In [1]: import numpy as np

In [2]: import numpy.linalg as la

In [3]: np.set_printoptions(precision=2, suppress=True, linewidth=200)

In [4]: arr = np.array([[0, 0, 0, 0, 1, 0],
   ...:     [0, 0, 0, 0, 0, 1],
   ...:     [0, 0, 1, 0, 0, 0],
   ...:     [0, 1, 0, 0, 0, 0],
   ...:     [1, 0, 0, 0, 0, 0],
   ...:     [0, 0, 0, 1, 0, 0]])

In [5]: print(arr)
[[0 0 0 0 1 0]
 [0 0 0 0 0 1]
 [0 0 1 0 0 0]
 [0 1 0 0 0 0]
 [1 0 0 0 0 0]
 [0 0 0 1 0 0]]

In [6]: (arr - arr.T) / 2
Out[6]: 
array([[ 0. ,  0. ,  0. ,  0. ,  0. ,  0. ],
       [ 0. ,  0. ,  0. , -0.5,  0. ,  0.5],
       [ 0. ,  0. ,  0. ,  0. ,  0. ,  0. ],
       [ 0. ,  0.5,  0. ,  0. ,  0. , -0.5],
       [ 0. ,  0. ,  0. ,  0. ,  0. ,  0. ],
       [ 0. , -0.5,  0. ,  0.5,  0. ,  0. ]])

In [7]: round(float(la.det(arr)), 2)
Out[7]: -1.0

In [8]: la.matrix_power(arr, 2)
Out[8]: 
array([[1, 0, 0, 0, 0, 0],
       [0, 0, 0, 1, 0, 0],
       [0, 0, 1, 0, 0, 0],
       [0, 0, 0, 0, 0, 1],
       [0, 0, 0, 0, 1, 0],
       [0, 1, 0, 0, 0, 0]])

In [9]: round(float(np.abs(la.eigvals(arr)).max()), 2)
Out[9]: 1.0

In [10]: rng = np.random.default_rng(950)

In [11]: lab = rng.permutation(6)

In [12]: print(lab)
[2 4 3 1 0 5]

In [13]: M2 = arr[lab][:, lab]

In [14]: round(float(la.det(M2)), 2), np.round(la.det(arr[lab]), 2)
Out[14]: (-1.0, np.float64(-1.0))

In [15]: np.diag(M2)
Out[15]: array([1, 0, 0, 0, 0, 0])

In [16]: np.sort(np.abs(la.eigvals(M2)))
Out[16]: array([1., 1., 1., 1., 1., 1.])

In [17]: x0 = np.array([2, 1, 0, 1, 2, 2])

In [18]: y = arr @ x0

In [19]: coef, lr = np.zeros(6), 1 / la.norm(arr, 2) ** 2

In [20]: for i in range(30):
    ...:     coef -= lr * arr.T @ (arr @ coef - y)
    ...:     if i % 10 == 0: print(i, round(la.norm(arr @ coef - y), 2))
    ...: 
0 0.0
10 0.0
20 0.0

In [21]: np.round(la.cond(arr), 2)
Out[21]: np.float64(1.0)

In [22]: coef
Out[22]: array([2., 1., 0., 1., 2., 2.])

In [23]: x0 = np.array([2, -2, -1, -1, -2, 0])

In [24]: la.inv(arr)
Out[24]: 
array([[0., 0., 0., 0., 1., 0.],
       [0., 0., 0., 1., 0., 0.],
       [0., 0., 1., 0., 0., 0.],
       [0., 0., 0., 0., 0., 1.],
       [1., 0., 0., 0., 0., 0.],
       [0., 1., 0., 0., 0., 0.]])

In [25]: arr.T @ (arr @ x0)
Out[25]: array([ 2, -2, -1, -1, -2,  0])

In [26]: arr.reshape(-1, 2)
Out[26]: 
array([[0, 0],
       [0, 0],
       [1, 0],
       [0, 0],
       [0, 0],
       [0, 1],
       [0, 0],
       [1, 0],
       [0, 0],
       [0, 1],
       [0, 0],
       [0, 0],
       [1, 0],
       [0, 0],
       [0, 0],
       [0, 0],
       [0, 1],
       [0, 0]])

In [27]: arr.reshape(2, -1)
Out[27]: 
array([[0, 0, 0, 0, 1, 0, 0, 0, 0, 0, 0, 1, 0, 0, 1, 0, 0, 0],
       [0, 1, 0, 0, 0, 0, 1, 0, 0, 0, 0, 0, 0, 0, 0, 1, 0, 0]])

In [28]: T = arr.reshape(6, 2, -1)

In [29]: np.swapaxes(T, 1, 2)[4]
Out[29]: 
array([[1, 0],
       [0, 0],
       [0, 0]])

In [30]: T.shape
Out[30]: (6, 2, 3)

In [31]: T.transpose(1, 0, 2)
Out[31]: 
array([[[0, 0, 0],
        [0, 0, 0],
        [0, 0, 1],
        [0, 1, 0],
        [1, 0, 0],
        [0, 0, 0]],

       [[0, 1, 0],
        [0, 0, 1],
        [0, 0, 0],
        [0, 0, 0],
        [0, 0, 0],
        [1, 0, 0]]])

In [32]: T.sum(axis=1)
Out[32]: 
array([[0, 1, 0],
       [0, 0, 1],
       [0, 0, 1],
       [0, 1, 0],
       [1, 0, 0],
       [1, 0, 0]])

In [33]: K = np.array([[0, 0, 0, 0], [0, 0, 1, 0], [0, 1, 0, 0], [0, 0, 0, 0]])

In [34]: K
Out[34]: 
array([[0, 0, 0, 0],
       [0, 0, 1, 0],
       [0, 1, 0, 0],
       [0, 0, 0, 0]])

In [35]: np.all(la.eigvalsh(K) > 0)
Out[35]: np.False_

In [36]: round(la.eigvalsh(K).min(), 2)
Out[36]: np.float64(-1.0)

In [37]: rk = la.matrix_rank(K)

In [38]: rk
Out[38]: np.int64(2)

In [39]: null = la.svd(K)[2][rk:].T

In [40]: null @ null.T
Out[40]: 
array([[1., 0., 0., 0.],
       [0., 0., 0., 0.],
       [0., 0., 0., 0.],
       [0., 0., 0., 1.]])

In [41]: [int(la.matrix_rank(np.delete(K, i, axis=0))) for i in range(4)]
Out[41]: [2, 1, 1, 2]

In [42]: [int(la.matrix_rank(K[:i])) for i in range(1, len(K) + 1)]
Out[42]: [0, 1, 2, 2]

In [43]: print(K @ null)
[[0. 0.]
 [0. 0.]
 [0. 0.]
 [0. 0.]]

In [44]: print(la.matrix_rank(K.T @ K), la.matrix_rank(K @ K.T))
2 2

In [45]: [int(la.matrix_rank(K[:, :j + 1])) for j in range(4)]
Out[45]: [0, 1, 2, 2]

In [46]: hat = np.triu(np.array([[-2, -9, -8, -7], [5, -7, -2, -9], [7, 7, 1, -4], [-7, 7, 4, -2]]), 1) + np.eye(4)

In [47]: M2 = hat @ K @ la.inv(hat)

In [48]: M2
Out[48]: 
array([[   0.,   -8.,  -25., -172.],
       [   0.,   -2.,   -3.,  -30.],
       [   0.,    1.,    2.,   17.],
       [   0.,    0.,    0.,    0.]])

In [49]: (K - K.T) / 2
Out[49]: 
array([[0., 0., 0., 0.],
       [0., 0., 0., 0.],
       [0., 0., 0., 0.],
       [0., 0., 0., 0.]])

In [50]: print((K + K.T) / 2)
[[0. 0. 0. 0.]
 [0. 0. 1. 0.]
 [0. 1. 0. 0.]
 [0. 0. 0. 0.]]

In [51]: round(float(np.abs(la.eigvals(K)).max()), 2)
Out[51]: 1.0

In [52]: Uu, sigma, VT = la.svd(K)

In [53]: np.argmax(sigma[:-1] / (sigma[1:] + 1e-6)) + 1
Out[53]: np.int64(2)

In [54]: sigma
Out[54]: array([1., 1., 0., 0.])

In [55]: M2 = Uu[:, :2] @ np.diag(sigma[:2]) @ VT[:2]

In [56]: print(np.abs(K - M2).max())
0.0

In [57]: print(la.matrix_rank(K, rtol=0.05))
2

In [58]: np.round(la.norm(K - M2, 2), 2), sigma[2]
Out[58]: (np.float64(0.0), np.float64(0.0))

In [59]: la.matrix_rank(M2)
Out[59]: np.int64(2)

In [60]: mat = np.load("mat.npy")

In [61]: mat
Out[61]: 
array([[-1,  1, -1,  1,  2, -1,  0],
       [-1,  0, -1, -2,  1,  0,  0],
       [-2,  0, -1,  0, -2, -1,  1],
       [-1,  1, -1,  1,  2, -1,  0],
       [-2,  1,  2, -2,  1,  1,  1],
       [-1,  1, -2,  2,  0,  2, -2],
       [ 2, -1,  0, -1,  1, -2, -2]])

In [62]: rk = la.matrix_rank(mat)

In [63]: rk
Out[63]: np.int64(6)

In [64]: null = la.svd(mat)[2][rk:].T

In [65]: null.shape
Out[65]: (7, 1)

In [66]: null[:, 0] / null[np.abs(null[:, 0]).round(6).argmax(), 0]
Out[66]: array([ 0.44,  1.  , -0.17, -0.28, -0.28, -0.11,  0.06])

In [67]: print(np.allclose(mat @ null, 0))
True

In [68]: np.round(mat @ null, 2) + 0
Out[68]: 
array([[0.],
       [0.],
       [0.],
       [0.],
       [0.],
       [0.],
       [0.]])

In [69]: [int(la.matrix_rank(mat[:, :j + 1])) for j in range(7)]
Out[69]: [1, 2, 3, 4, 5, 6, 6]

In [70]: [int(la.matrix_rank(mat[:i])) for i in range(1, len(mat) + 1)]
Out[70]: [1, 2, 3, 3, 4, 5, 6]

In [71]: print(la.matrix_rank(mat.T @ mat), la.matrix_rank(mat @ mat.T))
6 6

In [72]: Uu, sigma, VT = la.svd(mat)

In [73]: sigma.round(2) + 0
Out[73]: array([5.06, 4.85, 4.22, 3.25, 2.47, 1.15, 0.  ])

In [74]: M2 = Uu[:, :6] @ np.diag(sigma[:6]) @ VT[:6]

In [75]: round(la.norm(mat - M2, 2), 2), np.round(sigma[6], 2)
Out[75]: (np.float64(0.0), np.float64(0.0))

In [76]: print(M2.round(2) + 0)
[[-1.  1. -1.  1.  2. -1.  0.]
 [-1.  0. -1. -2.  1.  0.  0.]
 [-2.  0. -1.  0. -2. -1.  1.]
 [-1.  1. -1.  1.  2. -1.  0.]
 [-2.  1.  2. -2.  1.  1.  1.]
 [-1.  1. -2.  2.  0.  2. -2.]
 [ 2. -1.  0. -1.  1. -2. -2.]]

In [77]: round(float(la.norm(mat - M2) / la.norm(mat)), 2)
Out[77]: 0.0

In [78]: la.matrix_rank(M2)
Out[78]: np.int64(6)

In [79]: lab = rng.permutation(7)

In [80]: lab
Out[80]: array([4, 3, 1, 0, 2, 5, 6])

In [81]: M2 = mat[lab][:, lab]

In [82]: np.round(np.sort(np.abs(la.eigvals(M2))), 2) + 0
Out[82]: array([0.  , 1.9 , 1.9 , 2.25, 3.56, 3.79, 3.79])

In [83]: np.allclose(M2, mat)
Out[83]: False

In [84]: W0 = np.load("case14.npy")

In [85]: W0
Out[85]: 
array([[ 0., -2.,  0.,  0.,  0.,  0.],
       [-2.,  3., -2.,  0.,  0.,  0.],
       [ 0., -2.,  3., -2.,  0.,  0.],
       [ 0.,  0., -2.,  1., -2.,  0.],
       [ 0.,  0.,  0., -2.,  1., -2.],
       [ 0.,  0.,  0.,  0., -2.,  0.]])

In [86]: np.argsort(-la.norm(W0, axis=0).round(6), kind="stable")[:3]
Out[86]: array([1, 2, 3])

In [87]: w, V = la.eigh(W0)

In [88]: la.eigvalsh(W0 + 5 * np.eye(6))
Out[88]: array([ 2.65,  3.74,  4.88,  7.14,  8.73, 10.86])

In [89]: w
Out[89]: array([-2.35, -1.26, -0.12,  2.14,  3.73,  5.86])

In [90]: la.eigvalsh(W0 @ W0)
Out[90]: array([ 0.01,  1.59,  4.58,  5.54, 13.92, 34.35])

In [91]: (w > 1e-8).sum(), (w < -1e-8).sum()
Out[91]: (np.int64(3), np.int64(3))

In [92]: np.abs(V[:, -1]).round(6).argmax()
Out[92]: np.int64(2)

In [93]: np.abs(V[:, -1])
Out[93]: array([0.21, 0.61, 0.66, 0.34, 0.16, 0.06])

In [94]: print(np.round(V @ np.diag(w) @ V.T, 2) + 0)
[[ 0. -2.  0.  0.  0.  0.]
 [-2.  3. -2.  0.  0.  0.]
 [ 0. -2.  3. -2.  0.  0.]
 [ 0.  0. -2.  1. -2.  0.]
 [ 0.  0.  0. -2.  1. -2.]
 [ 0.  0.  0.  0. -2.  0.]]

In [95]: w.sum(), np.trace(W0)
Out[95]: (np.float64(8.0), np.float64(8.0))

In [96]: Uu, sigma, VT = la.svd(W0)

In [97]: sigma
Out[97]: array([5.86, 3.73, 2.35, 2.14, 1.26, 0.12])

In [98]: M2 = Uu[:, :5] @ np.diag(sigma[:5]) @ VT[:5]

In [99]: la.matrix_rank(W0, rtol=0.05)
Out[99]: np.int64(5)

In [100]: np.round(np.abs(W0 - M2).max(), 2)
Out[100]: np.float64(0.04)

In [101]: np.round(la.norm(W0 - M2, 2), 2), np.round(sigma[5], 2)
Out[101]: (np.float64(0.12), np.float64(0.12))

In [102]: la.matrix_rank(M2)
Out[102]: np.int64(5)

In [103]: round(float(la.norm(W0 - M2) / la.norm(W0)), 2)
Out[103]: 0.01

In [104]: m1 = np.loadtxt("data.csv", delimiter=",")

In [105]: m1
Out[105]: 
array([[8., 8., 7.],
       [2., 2., 1.],
       [5., 5., 4.]])

In [106]: Uu, sigma, VT = la.svd(m1)

In [107]: V = VT[:(sigma > 1e-8).sum()]

In [108]: x0 = m1[1] + -3 * m1[0] + rng.integers(2) * np.eye(3)[2]

In [109]: x0
Out[109]: array([-22., -22., -20.])

In [110]: np.diag(V.T @ V)
Out[110]: array([0.5, 0.5, 1. ])

In [111]: round(la.norm(x0 - V.T @ V @ x0), 2)
Out[111]: np.float64(0.0)

In [112]: la.matrix_rank(np.vstack([m1, x0]))
Out[112]: np.int64(2)

In [113]: Uu, sigma, VT = la.svd(m1, full_matrices=False)

In [114]: (sigma > 1e-8).sum()
Out[114]: np.int64(2)

In [115]: sigma.round(2) + 0
Out[115]: array([15.86,  0.66,  0.  ])

In [116]: np.allclose(Uu * sigma @ VT, m1)
Out[116]: True

In [117]: np.round(Uu.T @ Uu, 2) + 0
Out[117]: 
array([[1., 0., 0.],
       [0., 1., 0.],
       [0., 0., 1.]])

In [118]: np.abs(VT[0])
Out[118]: array([0.61, 0.61, 0.51])

In [119]: np.abs(Uu[:, 0]).round(6).argmax()
Out[119]: np.int64(0)

In [120]: np.abs(np.diag(la.qr(m1)[1])) > 1e-9
Out[120]: array([ True, False,  True])

In [121]: np.unique(m1.round(6), axis=0).shape
Out[121]: (3, 3)
